$ ipython --no-banner

In [1]: import numpy as np

In [2]: from numpy import linalg as LA

In [3]: np.set_printoptions(precision=3, suppress=True, linewidth=160)

In [4]: mat = np.load("case2.npy")

In [5]: mat
Out[5]: 
array([[ 83.713, -25.215,  14.219],
       [ 46.235,  -7.015,   4.063],
       [ 35.903,  -3.   ,   1.816],
       [ 32.847,  -1.94 ,   1.222],
       [ 19.766,   1.667,  -0.81 ],
       [  4.558,   2.14 ,  -1.133],
       [  2.629,   1.483,  -0.784],
       [  2.545,   1.446,  -0.764],
       [  0.776,   0.481,  -0.25 ],
       [ -0.685,   0.105,  -0.083],
       [ -0.693,   0.116,  -0.09 ],
       [ -3.285,   8.247,  -4.668],
       [ -6.812,  18.152, -10.201],
       [ -6.937,  18.478, -10.383],
       [-10.666,  27.753, -15.555],
       [-10.923,  28.365, -15.896],
       [-20.482,  49.721, -27.792],
       [-27.794,  64.87 , -36.226],
       [-47.058, 102.238, -57.02 ]])

In [6]: blk = np.stack([mat, -3 * mat, mat[::-1]])

In [7]: LA.norm(blk, axis=(1, 2))
Out[7]: array([205.261, 615.783, 205.261])

In [8]: blk.shape
Out[8]: (3, 19, 3)

In [9]: LA.matrix_rank(blk)
Out[9]: array([3, 3, 3])

In [10]: (blk @ mat.T).shape
Out[10]: (3, 19, 19)

In [11]: np.abs(mat).max()
Out[11]: np.float64(102.238)

In [12]: np.count_nonzero(mat)
Out[12]: np.int64(57)

In [13]: LA.matrix_rank(mat)
Out[13]: np.int64(3)

In [14]: mat.mean(axis=0)
Out[14]: array([ 4.928, 15.163, -8.439])

In [15]: LA.svd(mat, compute_uv=False)
Out[15]: array([186.7  ,  85.294,   0.189])

In [16]: U, sigma, Vt = LA.svd(mat, full_matrices=False)

In [17]: sigma
Out[17]: array([186.7  ,  85.294,   0.189])

In [18]: np.round(U.T @ U, 3) + 0
Out[18]: 
array([[1., 0., 0.],
       [0., 1., 0.],
       [0., 0., 1.]])

In [19]: np.round(U.T @ mat @ Vt.T, 3) + 0
Out[19]: 
array([[186.7  ,   0.   ,   0.   ],
       [  0.   ,  85.294,   0.   ],
       [  0.   ,   0.   ,   0.189]])

In [20]: sigma / sigma[0]
Out[20]: array([1.   , 0.457, 0.001])

In [21]: np.round(Vt @ Vt.T, 3) + 0
Out[21]: 
array([[1., 0., 0.],
       [0., 1., 0.],
       [0., 0., 1.]])

In [22]: U.shape, sigma.shape, Vt.shape
Out[22]: ((19, 3), (3,), (3, 3))

In [23]: vec = np.array([1, -4, -5])

In [24]: target = mat @ vec

In [25]: LA.solve(mat.T @ mat, mat.T @ target)
Out[25]: array([ 1., -4., -5.])

In [26]: np.round(LA.pinv(mat) @ mat, 3) + 0
Out[26]: 
array([[1., 0., 0.],
       [0., 1., 0.],
       [0., 0., 1.]])

In [27]: LA.lstsq(mat, target)[0]
Out[27]: array([ 1., -4., -5.])

In [28]: rng = np.random.default_rng(33023)

In [29]: target = target + 0.1 * rng.normal(size=19)

In [30]: target
Out[30]: 
array([ 113.384,   54.126,   38.762,   34.496,   17.151,    1.686,    0.569,    0.637,   -0.005,   -0.726,   -0.805,  -12.962,  -28.472,  -28.777,  -43.886,
        -44.754,  -80.396, -106.041, -171.101])

In [31]: c, *_ = LA.lstsq(mat, target)

In [32]: round(LA.norm(target - mat @ c), 3)
Out[32]: np.float64(0.388)

In [33]: np.round(mat.T @ (target - mat @ c), 3) + 0
Out[33]: array([0., 0., 0.])

In [34]: data = np.array([[6, 9, 6, 9], [1, 4, 1, 4], [6, 9, 6, 9], [1, 4, 1, 4]])

In [35]: np.round(LA.norm(data, 2) / LA.norm(data), 3)
Out[35]: np.float64(0.994)

In [36]: np.argsort(-LA.norm(data, axis=0).round(6), kind="stable")[:3]
Out[36]: array([1, 3, 0])

In [37]: round(LA.norm(data, "nuc"), 3)
Out[37]: np.float64(25.612)

In [38]: LA.norm(data, axis=0)
Out[38]: array([ 8.602, 13.928,  8.602, 13.928])

In [39]: np.round(LA.norm(data) ** 2 / LA.norm(data, 2) ** 2, 3)
Out[39]: np.float64(1.013)

In [40]: data[1] @ data[3]
Out[40]: np.int64(34)

In [41]: round(float(LA.norm(data[1] - data[3])), 3)
Out[41]: 0.0

In [42]: W0 = np.loadtxt("block14.csv", delimiter=",")

In [43]: W0
Out[43]: 
array([[-0.93 ,  0.102, -0.353],
       [ 0.349, -0.059, -0.935],
       [-0.116, -0.993,  0.019]])

In [44]: vec = np.array([3, -3, 1])

In [45]: np.round(LA.norm(vec), 3), round(float(LA.norm(W0 @ vec)), 3)
Out[45]: (np.float64(4.359), 4.359)

In [46]: 3 - LA.matrix_rank(W0 - np.eye(3), tol=1e-8)
Out[46]: np.int64(1)

In [47]: np.abs(LA.eigvals(W0))
Out[47]: array([1., 1., 1.])

In [48]: [p for p in range(1, 25) if np.allclose(LA.matrix_power(W0, p), np.eye(3))]
Out[48]: []

In [49]: np.poly(W0)
Out[49]: array([ 1.  ,  0.97, -0.97, -1.  ])

In [50]: round(LA.det(W0[::-1]), 3)
Out[50]: np.float64(-1.0)

In [51]: LA.eigvals(W0)
Out[51]: array([ 1.   +0.j   , -0.985+0.173j, -0.985-0.173j])

In [52]: Q, r_ = LA.qr(W0)

In [53]: Q
Out[53]: 
array([[-0.93 ,  0.102, -0.353],
       [ 0.349, -0.059, -0.935],
       [-0.116, -0.993,  0.019]])

In [54]: round(float(abs(r_[0, 0])), 3), round(LA.norm(W0[:, 0]), 3)
Out[54]: (1.0, np.float64(1.0))

In [55]: r_.round(3) + 0
Out[55]: 
array([[1., 0., 0.],
       [0., 1., 0.],
       [0., 0., 1.]])

In [56]: vec = np.array([-7, -5, 2])

In [57]: target = W0 @ vec

In [58]: target
Out[58]: array([ 5.293, -4.018,  5.817])

In [59]: LA.solve(W0, 4 * target)
Out[59]: array([-28., -20.,   8.])

In [60]: LA.solve(W0, target)
Out[60]: array([-7., -5.,  2.])

In [61]: LA.solve(W0, target + W0[:, 2])
Out[61]: array([-7., -5.,  3.])

In [62]: np.round(LA.solve(W0.T, W0[0]), 3) + 0
Out[62]: array([1., 0., 0.])

In [63]: K = np.loadtxt("out6.csv", delimiter=",")

In [64]: K
Out[64]: 
array([[-3., -4., -1.],
       [-4., -3., -4.],
       [-1., -4., -3.]])

In [65]: Q, r_ = LA.qr(K)

In [66]: np.allclose(r_.T @ r_, K.T @ K)
Out[66]: True

In [67]: round(abs(r_[0, 0]), 3), np.round(LA.norm(K[:, 0]), 3)
Out[67]: (np.float64(5.099), np.float64(5.099))

In [68]: Q @ r_
Out[68]: 
array([[-3., -4., -1.],
       [-4., -3., -4.],
       [-1., -4., -3.]])

In [69]: np.round(Q.T @ Q, 3) + 0
Out[69]: 
array([[1., 0., 0.],
       [0., 1., 0.],
       [0., 0., 1.]])

In [70]: np.sort(np.abs(LA.eigvals(K)))
Out[70]: array([2.   , 2.179, 9.179])

In [71]: LA.matrix_power(K, 4)
Out[71]: 
array([[1944., 2492., 1928.],
       [2492., 3249., 2492.],
       [1928., 2492., 1944.]])

In [72]: np.trace(K)
Out[72]: np.float64(-9.0)

In [73]: np.allclose(K, K.T)
Out[73]: True

In [74]: f, g = K[2], K[1]

In [75]: f @ f
Out[75]: np.float64(26.0)

In [76]: f @ g
Out[76]: np.float64(28.0)

In [77]: p = (f @ g) / (f @ f) * f

In [78]: LA.matrix_rank(np.outer(f, g))
Out[78]: np.int64(1)

In [79]: p
Out[79]: array([-1.077, -4.308, -3.231])

In [80]: np.outer(f, g)
Out[80]: 
array([[ 4.,  3.,  4.],
       [16., 12., 16.],
       [12.,  9., 12.]])

In [81]: ev, vecs = LA.eig(K)

In [82]: np.sort(LA.eigvals(K.T))
Out[82]: array([-9.179, -2.   ,  2.179])

In [83]: np.sort(LA.eigvals(LA.inv(K)))
Out[83]: array([-0.5  , -0.109,  0.459])

In [84]: F = np.loadtxt("layer16.csv", delimiter=",")

In [85]: F
Out[85]: 
array([[-14.293,  -0.241,  -9.73 ],
       [ -6.469,  25.474,   3.216],
       [ -6.23 ,  26.334,   2.584],
       [ -3.715,  25.289,   4.112],
       [ -5.852,  25.261,   2.346],
       [-15.773,  -0.53 , -13.286],
       [ -7.185,  25.087,   2.925],
       [ -7.124,  25.232,   2.004],
       [-13.698,   1.562, -10.382],
       [-13.778,   0.518, -13.328],
       [-13.251,  -0.099, -12.35 ],
       [ -8.207,  23.639,   3.257],
       [-16.663,   1.664, -13.411],
       [-14.021,   1.094, -12.312],
       [-13.444,   1.712, -11.8  ],
       [ -7.883,  25.399,   3.088],
       [-12.661,  -0.273, -10.729],
       [ -7.093,  26.331,   3.299],
       [-13.885,   2.261, -11.57 ],
       [-12.409,   1.942, -11.985],
       [-14.283,  -0.256, -11.539]])

In [86]: dist = LA.norm(F[:, None] - F[None], axis=-1)

In [87]: (dist + 1e9 * np.eye(21)).round(6).argmin(axis=1)
Out[87]: array([20,  6,  1,  4,  1,  9, 15,  6, 18, 13,  9, 15,  5, 14, 18,  6, 10,  1, 14, 14, 10])

In [88]: Q, r_ = LA.qr(F)

In [89]: Q @ r_
Out[89]: 
array([[-14.293,  -0.241,  -9.73 ],
       [ -6.469,  25.474,   3.216],
       [ -6.23 ,  26.334,   2.584],
       [ -3.715,  25.289,   4.112],
       [ -5.852,  25.261,   2.346],
       [-15.773,  -0.53 , -13.286],
       [ -7.185,  25.087,   2.925],
       [ -7.124,  25.232,   2.004],
       [-13.698,   1.562, -10.382],
       [-13.778,   0.518, -13.328],
       [-13.251,  -0.099, -12.35 ],
       [ -8.207,  23.639,   3.257],
       [-16.663,   1.664, -13.411],
       [-14.021,   1.094, -12.312],
       [-13.444,   1.712, -11.8  ],
       [ -7.883,  25.399,   3.088],
       [-12.661,  -0.273, -10.729],
       [ -7.093,  26.331,   3.299],
       [-13.885,   2.261, -11.57 ],
       [-12.409,   1.942, -11.985],
       [-14.283,  -0.256, -11.539]])

In [90]: idx = F[:, 2] > np.median(F[:, 2])

In [91]: f = F[idx].mean(axis=0) - F[~idx].mean(axis=0)

In [92]: np.argsort(-np.abs(f).round(6), kind="stable")
Out[92]: array([1, 2, 0])

In [93]: idx.astype(int)
Out[93]: array([1, 1, 1, 1, 1, 0, 1, 1, 0, 0, 0, 1, 0, 0, 0, 1, 0, 1, 0, 0, 0])

In [94]: np.argsort(-LA.norm(F, axis=0).round(6), kind="stable")[:3]
Out[94]: array([1, 0, 2])

In [95]: round(np.log10(LA.cond(F)))
Out[95]: 1

In [96]: LA.cond(F) > 100
Out[96]: np.False_

In [97]: [round(float(x), 3) for x in LA.svd(F, compute_uv=False)[:3]]
Out[97]: [80.836, 61.837, 3.96]

In [98]: round(LA.norm(F, 2) / LA.norm(F), 3)
Out[98]: np.float64(0.794)

In [99]: A = np.loadtxt("test0.csv", delimiter=",")

In [100]: A
Out[100]: 
array([[ -2.,  -1.,   2.],
       [ -2.,  -3.,   4.],
       [ -3.,  -4.,   6.],
       [ -4.,  -3.,   4.],
       [ -6.,  -2.,   6.],
       [ -7.,  -1.,   8.],
       [ -6.,  -2.,  10.],
       [ -4.,  -1.,   9.],
       [ -2.,   0.,  10.],
       [ -1.,  -2.,  11.],
       [ -2.,  -4.,  12.],
       [ -3.,  -4.,  10.],
       [ -2.,  -4.,  11.],
       [ -4.,  -6.,  11.],
       [ -6.,  -5.,  10.],
       [ -7.,  -6.,  11.],
       [ -9.,  -7.,  10.],
       [-11.,  -9.,  11.],
       [-11.,  -8.,  10.],
       [-11.,  -9.,   8.],
       [-10., -10.,   9.],
       [-12., -12.,   9.],
       [-13., -12.,  11.],
       [-11., -12.,  11.],
       [-12., -12.,  13.],
       [-11., -11.,  12.]])

In [101]: P = A @ LA.solve(A.T @ A, A.T)

In [102]: np.round(P @ A[:, 1], 3) + 0
Out[102]: 
array([ -1.,  -3.,  -4.,  -3.,  -2.,  -1.,  -2.,  -1.,   0.,  -2.,  -4.,  -4.,  -4.,  -6.,  -5.,  -6.,  -7.,  -9.,  -8.,  -9., -10., -12., -12., -12., -12.,
       -11.])

In [103]: LA.matrix_rank(np.eye(26) - P)
Out[103]: np.int64(23)

In [104]: round(np.trace(P), 3)
Out[104]: np.float64(3.0)

In [105]: Z = A[[18, 20]].astype(float)

In [106]: for _ in range(3):
     ...:     idx = LA.norm(A[:, None] - Z, axis=-1).argmin(axis=1)
     ...:     Z = np.array([A[idx == j].mean(axis=0) for j in range(2)])
     ...: 

In [107]: idx
Out[107]: array([0, 0, 0, 0, 0, 0, 0, 0, 0, 0, 0, 0, 0, 0, 0, 0, 1, 1, 1, 1, 1, 1, 1, 1, 1, 1])

In [108]: np.bincount(idx)
Out[108]: array([16, 10])

In [109]: Z
Out[109]: 
array([[ -3.812,  -3.   ,   8.438],
       [-11.1  , -10.2  ,  10.4  ]])

In [110]: B = A / np.sqrt((A ** 2).mean(axis=1, keepdims=True))

In [111]: LA.matrix_rank(B) == LA.matrix_rank(A)
Out[111]: np.True_

In [112]: X = np.array([[0, 1], [1, 0]])

In [113]: ev, vecs = LA.eigh(X)

In [114]: ev
Out[114]: array([-1.,  1.])

In [115]: np.round(vecs.T @ X @ vecs, 3) + 0
Out[115]: 
array([[-1.,  0.],
       [ 0.,  1.]])

In [116]: np.round(vecs @ np.diag(ev) @ vecs.T, 3) + 0
Out[116]: 
array([[0., 1.],
       [1., 0.]])

In [117]: (ev > 1e-8).sum(), (ev < -1e-8).sum()
Out[117]: (np.int64(1), np.int64(1))

In [118]: LA.eigvalsh(X + -2 * np.eye(2))
Out[118]: array([-3., -1.])

In [119]: ev, vecs = LA.eig(X)

In [120]: np.prod(ev)
Out[120]: np.float64(-1.0)

In [121]: np.sort(LA.eigvals(X.T))
Out[121]: array([-1.,  1.])

In [122]: np.sort(LA.eigvals(X @ X))
Out[122]: array([1., 1.])

In [123]: np.count_nonzero(X)
Out[123]: np.int64(2)

In [124]: np.unravel_index(np.abs(X).argmax(), X.shape)
Out[124]: (np.int64(0), np.int64(1))

In [125]: LA.matrix_rank(X)
Out[125]: np.int64(2)

In [126]: X[2]
---------------------------------------------------------------------------
IndexError                                Traceback (most recent call last)
Cell In[126], line 1
----> 1 X[2]

IndexError: index 2 is out of bounds for axis 0 with size 2

In [127]: LA.svd(X, compute_uv=False)
Out[127]: array([1., 1.])

In [128]: X.sum(axis=0)
Out[128]: array([1, 1])

In [129]: J = np.array([[3, -8, 2], [-6, -9, -4], [-8, 4, 9]])

In [130]: vec = np.array([0, 0, 1])

In [131]: target = J @ vec

In [132]: target
Out[132]: array([ 2, -4,  9])

In [133]: LA.solve(J.T, J[0])
Out[133]: array([ 1., -0.,  0.])

In [134]: LA.solve(J, target + J[:, 1])
Out[134]: array([-0.,  1.,  1.])

In [135]: np.diff(J, axis=0)
Out[135]: 
array([[-9, -1, -6],
       [-2, 13, 13]])

In [136]: LA.matrix_rank(J)
Out[136]: np.int64(3)

In [137]: np.unravel_index(np.abs(J).argmax(), J.shape)
Out[137]: (np.int64(1), np.int64(1))

In [138]: J.sum(axis=0)
Out[138]: array([-11, -13,   7])

In [139]: J.sum(axis=1)
Out[139]: array([ -3, -19,   5])
